$ python -q
>>> import numpy as np
>>> np.set_printoptions(precision=2, suppress=True, linewidth=120, legacy="1.25")
>>> rd = lambda a: np.round(a, 2) + 0
>>> J = np.loadtxt("m.csv", delimiter=",")
>>> J
array([[-0.4 , -1.4 , -1.95,  2.16,  2.32,  1.61, -2.95],
       [ 1.64, -0.9 , -1.71,  2.47,  1.75,  1.39, -3.66],
       [-0.52, -0.52, -1.37,  1.41,  1.29,  0.52, -1.67],
       [-0.36, -0.35, -1.05,  0.63,  1.26,  0.48, -1.05],
       [ 4.34,  1.98,  2.32, -0.02, -3.29, -0.84,  0.81],
       [-1.91,  0.12,  0.25, -0.22,  0.34, -0.03,  0.38],
       [ 1.56,  1.53,  2.78, -1.15, -2.48, -0.96,  1.78],
       [ 0.41,  0.9 ,  0.74, -0.87, -1.24, -0.23,  1.22],
       [ 0.99, -0.5 , -2.11,  2.72,  2.04,  1.24, -4.12],
       [-1.76, -0.65, -1.13,  0.02,  1.6 ,  0.69, -0.61],
       [ 0.07,  0.39,  1.08, -0.9 , -0.82, -0.69,  1.29],
       [-1.78,  0.16, -0.3 , -0.96,  0.25, -0.24,  1.14],
       [-2.28,  0.42,  0.88, -1.83, -1.13, -0.39,  2.37],
       [ 1.54, -0.9 , -1.23,  2.29,  1.36,  0.28, -2.37],
       [ 3.26, -0.59, -1.93,  3.42,  1.89,  1.42, -4.34]])
>>> vec = np.array([-2, -2, -1, -1, 1, 0, 1])
>>> y = J @ vec
>>> rd(np.linalg.pinv(J) @ J)
array([[1., 0., 0., 0., 0., 0., 0.],
       [0., 1., 0., 0., 0., 0., 0.],
       [0., 0., 1., 0., 0., 0., 0.],
       [0., 0., 0., 1., 0., 0., 0.],
       [0., 0., 0., 0., 1., 0., 0.],
       [0., 0., 0., 0., 0., 1., 0.],
       [0., 0., 0., 0., 0., 0., 1.]])
>>> rd(np.linalg.lstsq(J, y)[0])
array([-2., -2., -1., -1.,  1.,  0.,  1.])
>>> rng = np.random.default_rng(99)
>>> y = y + 0.3 * rng.normal(size=15)
>>> rd(y)
array([  2.78,  -4.29,   1.68,   2.26, -17.95,   4.78,  -8.65,  -2.69,  -3.98,   7.2 ,  -0.43,   6.26,   6.18,  -3.27,
        -9.18])
>>> coef, *_ = np.linalg.lstsq(J, y)
>>> coef.round()
array([-2., -2., -1., -0.,  2.,  0.,  2.])
>>> u, g = J[1], J[6]
>>> rd(u @ u)
30.91
>>> pr = (u @ g) / (u @ u) * u
>>> (g - pr) @ u
0.0
>>> rd(pr)
array([-0.99,  0.54,  1.03, -1.49, -1.05, -0.84,  2.2 ])
>>> np.linalg.matrix_rank(np.outer(u, g))
1
>>> Ac = J - J.mean(axis=0)
>>> U, s, Vh = np.linalg.svd(Ac, full_matrices=False)
>>> rd(np.abs(Vh[-1]))
array([0.03, 0.38, 0.11, 0.52, 0.36, 0.37, 0.55])
>>> np.abs(Vh[0]).argmax()
6
>>> np.abs(U[:, 0]).argmax()
14
>>> feats = rng.normal(size=(21, 9)) + 20 * np.array([2, 0, 0, 2, 1, 2, 2, 0, 2])
>>> rd(feats)
array([[40.94, -0.88, -0.05, 40.38, 19.55, 40.72, 39.65,  0.67, 40.14],
       [40.46, -1.52, -0.86, 41.34, 20.18, 39.92, 40.96,  0.75, 39.95],
       [39.36,  1.96,  0.69, 38.43, 20.84, 40.77, 40.81, -0.4 , 41.47],
       [39.25,  1.21,  0.29, 41.7 , 19.61, 40.7 , 40.84, -0.32, 40.01],
       [39.59,  0.48,  0.69, 39.71, 20.35, 39.42, 39.48, -1.92, 38.83],
       [39.33,  0.11,  1.52, 40.27, 20.09, 40.35, 38.6 ,  0.05, 39.13],
       [39.43,  2.04,  1.85, 40.98, 20.54, 40.5 , 39.03, -1.26, 40.33],
       [39.55, -0.78, -0.08, 39.93, 20.19, 39.26, 40.02, -1.24, 41.23],
       [41.52, -1.1 ,  0.43, 39.78, 20.11, 40.06, 41.19,  0.55, 39.13],
       [40.08, -0.02, -0.8 , 40.2 , 19.98, 41.36, 39.81,  0.44, 37.75],
       [38.32,  0.33,  0.13, 40.91, 18.85, 39.72, 37.51, -0.84, 39.57],
       [39.9 , -0.55,  0.95, 38.55, 18.72, 40.46, 39.62,  1.34, 40.69],
       [40.33, -1.71, -0.62, 40.27, 19.36, 40.28, 40.3 , -0.83, 38.89],
       [40.97,  0.05,  0.05, 40.96, 21.73, 37.19, 41.45,  1.  , 39.7 ],
       [41.18, -0.08,  1.6 , 41.14, 20.41, 39.38, 40.09, -0.88, 39.3 ],
       [40.18, -0.13, -0.67, 41.65, 19.45, 39.97, 40.  , -2.19, 42.62],
       [39.42,  0.74, -2.15, 39.83, 18.36, 39.49, 41.27,  0.78, 40.62],
       [40.5 , -1.76, -1.14, 40.55, 21.36, 40.45, 40.57,  0.55, 40.7 ],
       [40.48, -1.11,  0.97, 39.1 , 18.53, 40.13, 38.67, -1.08, 40.1 ],
       [39.18, -0.89,  0.46, 41.11, 20.73, 40.9 , 38.52,  0.65, 39.99],
       [39.28, -0.3 , -0.38, 38.95, 18.05, 40.37, 40.26,  1.33, 41.14]])
>>> T = np.stack([feats, 2 * feats, feats[::-1]])
>>> np.linalg.matrix_rank(T)
array([9, 9, 9])
>>> T.shape
(3, 21, 9)
>>> (T @ feats.T).shape
(3, 21, 21)
>>> np.argsort(-np.linalg.norm(feats, axis=0).round(6), kind="stable")[:3]
array([3, 5, 8])
>>> np.linalg.matrix_rank(feats, rtol=0.1)
1
>>> data = np.load("layer7.npy")
>>> data
array([[  5, -10,   0,  -4,   4,   0,  -1, -10,  -4,   4,   3,  -7],
       [  4, -11,  -1,  -5,   3,  -1,  -2, -11,  -5,   3,   2,  -8],
       [  3, -12,  -2,  -6,   2,  -2,  -3, -12,  -6,   2,   1,  -9],
       [  9,  -6,   4,   0,   8,   4,   3,  -6,   0,   8,   7,  -3],
       [  6,  -9,   1,  -3,   5,   1,   0,  -9,  -3,   5,   4,  -6],
       [  6,  -9,   1,  -3,   5,   1,   0,  -9,  -3,   5,   4,  -6],
       [  8,  -7,   3,  -1,   7,   3,   2,  -7,  -1,   7,   6,  -4],
       [  7,  -8,   2,  -2,   6,   2,   1,  -8,  -2,   6,   5,  -5]])
>>> r = np.linalg.matrix_rank(data)
>>> r
2
>>> ns = np.linalg.svd(data)[2][r:].T
>>> [int(np.linalg.matrix_rank(data[:i])) for i in range(1, len(data) + 1)]
[1, 2, 2, 2, 2, 2, 2, 2]
>>> [int(np.linalg.matrix_rank(data[:, :j + 1])) for j in range(12)]
[1, 2, 2, 2, 2, 2, 2, 2, 2, 2, 2, 2]
>>> [int(np.linalg.matrix_rank(np.delete(data, i, axis=0))) for i in range(8)]
[2, 2, 2, 2, 2, 2, 2, 2]
>>> vec = np.array([1, 0, 0, 1, 2, 5, 2, 1, 4, 0, 0, 2])
>>> h = np.maximum(data @ vec, 0)
>>> np.maximum(data @ vec, 0) - np.maximum(-data @ vec, 0)
array([-33, -51, -69,  39, -15, -15,  21,   3])
>>> rd(np.tanh(data @ vec))
array([-1., -1., -1.,  1., -1., -1.,  1.,  1.])
>>> np.maximum(data @ (3 * vec), 0)
array([  0,   0,   0, 117,   0,   0,  63,   9])
>>> h
array([ 0,  0,  0, 39,  0,  0, 21,  3])
>>> data.T @ h
array([ 540, -405,  225,  -27,  477,  225,  162, -405,  -27,  477,  414, -216])
>>> X = np.load("sample12.npy")
>>> X
array([[-1.,  1.,  1.,  1.,  1.,  1.,  1.,  1.,  1.,  1.,  1.,  1.,  1.],
       [ 1., -1.,  1.,  1.,  1.,  1.,  1.,  1.,  1.,  1.,  1.,  1.,  1.],
       [ 1.,  1., -1.,  1.,  1.,  1.,  1.,  1.,  1.,  1.,  1.,  1.,  1.],
       [ 1.,  1.,  1., -1.,  1.,  1.,  1.,  1.,  1.,  1.,  1.,  1.,  1.],
       [ 1.,  1.,  1.,  1., -1.,  1.,  1.,  1.,  1.,  1.,  1.,  1.,  1.],
       [ 1.,  1.,  1.,  1.,  1., -1.,  1.,  1.,  1.,  1.,  1.,  1.,  1.],
       [ 1.,  1.,  1.,  1.,  1.,  1., -1.,  1.,  1.,  1.,  1.,  1.,  1.],
       [ 1.,  1.,  1.,  1.,  1.,  1.,  1., -1.,  1.,  1.,  1.,  1.,  1.],
       [ 1.,  1.,  1.,  1.,  1.,  1.,  1.,  1., -1.,  1.,  1.,  1.,  1.],
       [ 1.,  1.,  1.,  1.,  1.,  1.,  1.,  1.,  1., -1.,  1.,  1.,  1.],
       [ 1.,  1.,  1.,  1.,  1.,  1.,  1.,  1.,  1.,  1., -1.,  1.,  1.],
       [ 1.,  1.,  1.,  1.,  1.,  1.,  1.,  1.,  1.,  1.,  1., -1.,  1.],
       [ 1.,  1.,  1.,  1.,  1.,  1.,  1.,  1.,  1.,  1.,  1.,  1., -1.]])
>>> rd(np.fft.fft(X[0]))
array([11.+0.j, -2.+0.j, -2.+0.j, -2.+0.j, -2.+0.j, -2.+0.j, -2.+0.j, -2.+0.j, -2.+0.j, -2.+0.j, -2.+0.j, -2.+0.j,
       -2.+0.j])
>>> (X @ X)[0]
array([13.,  9.,  9.,  9.,  9.,  9.,  9.,  9.,  9.,  9.,  9.,  9.,  9.])
>>> X @ (-1.0) ** np.arange(13)
array([-1.,  3., -1.,  3., -1.,  3., -1.,  3., -1.,  3., -1.,  3., -1.])
>>> u = np.array([0, 2, 0, 1, 0, 1, 1, 3, 3, 1, 3, 2, 2])
>>> out = X + np.outer(u, np.eye(13)[0])
>>> np.linalg.matrix_rank(np.linalg.inv(out) - np.linalg.inv(X), tol=1e-8)
1
>>> np.linalg.matrix_rank(out - X)
1
>>> vals, vecs = np.linalg.eigh(X)
>>> vec = np.array([2, 2, 1, 1, 3, 2, 1, 1, 2, 2, 3, 1, 0])
>>> rd(vec @ X @ vec / (vec @ vec)), rd(vals[0]), rd(vals[-1])
(8.26, -2.0, 11.0)
>>> F = np.loadtxt("arr.csv", delimiter=",")
>>> F
array([[ 1.,  0., -4.,  2.,  4.,  8.,  7.,  5.,  9.],
       [ 8., -5.,  5.,  5.,  3.,  9.,  8.,  8.,  1.],
       [-4.,  3., -9.,  5.,  5.,  4.,  1.,  9.,  2.],
       [ 0.,  0.,  0.,  1.,  0.,  0.,  0.,  1.,  2.],
       [ 0.,  0.,  0.,  1.,  1.,  1.,  1.,  0.,  2.],
       [ 0.,  0.,  0.,  1.,  2.,  1.,  1.,  0.,  1.],
       [ 0.,  0.,  0.,  1.,  1.,  2.,  1.,  1.,  0.],
       [ 0.,  0.,  0.,  0.,  2.,  0.,  0.,  1.,  0.],
       [ 0.,  0.,  0.,  2.,  2.,  0.,  1.,  2.,  2.]])
>>> out = np.array([[3, 3],
...     [1, 0],
...     [-2, 1],
...     [1, 5],
...     [5, 2],
...     [0, -5],
...     [-2, 2],
...     [-2, -5],
...     [2, 1]])
>>> np.linalg.matrix_rank(np.vstack([F, out.T]))
9
>>> out = np.array([[2, 1, 1, 2, 3, 1, 3, 2],
...     [3, 3, 1, 0, 2, 2, 1, 1],
...     [2, 1, 3, 0, 2, 1, 0, 3],
...     [1, 0, 3, 0, 3, 3, 1, 3],
...     [1, 0, 2, 1, 0, 3, 0, 0],
...     [2, 2, 3, 2, 3, 1, 0, 2],
...     [1, 2, 2, 1, 3, 3, 3, 0],
...     [1, 2, 2, 1, 1, 0, 3, 3]])
>>> m1 = np.triu(out)
>>> m1
array([[2, 1, 1, 2, 3, 1, 3, 2],
       [0, 3, 1, 0, 2, 2, 1, 1],
       [0, 0, 3, 0, 2, 1, 0, 3],
       [0, 0, 0, 0, 3, 3, 1, 3],
       [0, 0, 0, 0, 0, 3, 0, 0],
       [0, 0, 0, 0, 0, 1, 0, 2],
       [0, 0, 0, 0, 0, 0, 3, 0],
       [0, 0, 0, 0, 0, 0, 0, 3]])
>>> m1.reshape(-1, 2)
array([[2, 1],
       [1, 2],
       [3, 1],
       [3, 2],
       [0, 3],
       [1, 0],
       [2, 2],
       [1, 1],
       [0, 0],
       [3, 0],
       [2, 1],
       [0, 3],
       [0, 0],
       [0, 0],
       [3, 3],
       [1, 3],
       [0, 0],
       [0, 0],
       [0, 3],
       [0, 0],
       [0, 0],
       [0, 0],
       [0, 1],
       [0, 2],
       [0, 0],
       [0, 0],
       [0, 0],
       [3, 0],
       [0, 0],
       [0, 0],
       [0, 0],
       [0, 3]])
>>> m1.ravel(order="F")
array([2, 0, 0, 0, 0, 0, 0, 0, 1, 3, 0, 0, 0, 0, 0, 0, 1, 1, 3, 0, 0, 0, 0, 0, 2, 0, 0, 0, 0, 0, 0, 0, 3, 2, 2, 3, 0,
       0, 0, 0, 1, 2, 1, 3, 3, 1, 0, 0, 3, 1, 0, 1, 0, 0, 3, 0, 2, 1, 3, 3, 0, 2, 0, 3])
>>> T = m1.reshape(8, 2, -1)
>>> np.einsum("ihd,jhd->hij", T, T).shape
(2, 8, 8)
>>> T.transpose(1, 0, 2)
array([[[2, 1, 1, 2],
        [0, 3, 1, 0],
        [0, 0, 3, 0],
        [0, 0, 0, 0],
        [0, 0, 0, 0],
        [0, 0, 0, 0],
        [0, 0, 0, 0],
        [0, 0, 0, 0]],

       [[3, 1, 3, 2],
        [2, 2, 1, 1],
        [2, 1, 0, 3],
        [3, 3, 1, 3],
        [0, 3, 0, 0],
        [0, 1, 0, 2],
        [0, 0, 3, 0],
        [0, 0, 0, 3]]])
>>> np.einsum("ihd,ihd->ih", T, T)
array([[10, 23],
       [10, 10],
       [ 9, 14],
       [ 0, 28],
       [ 0,  9],
       [ 0,  5],
       [ 0,  9],
       [ 0,  9]])
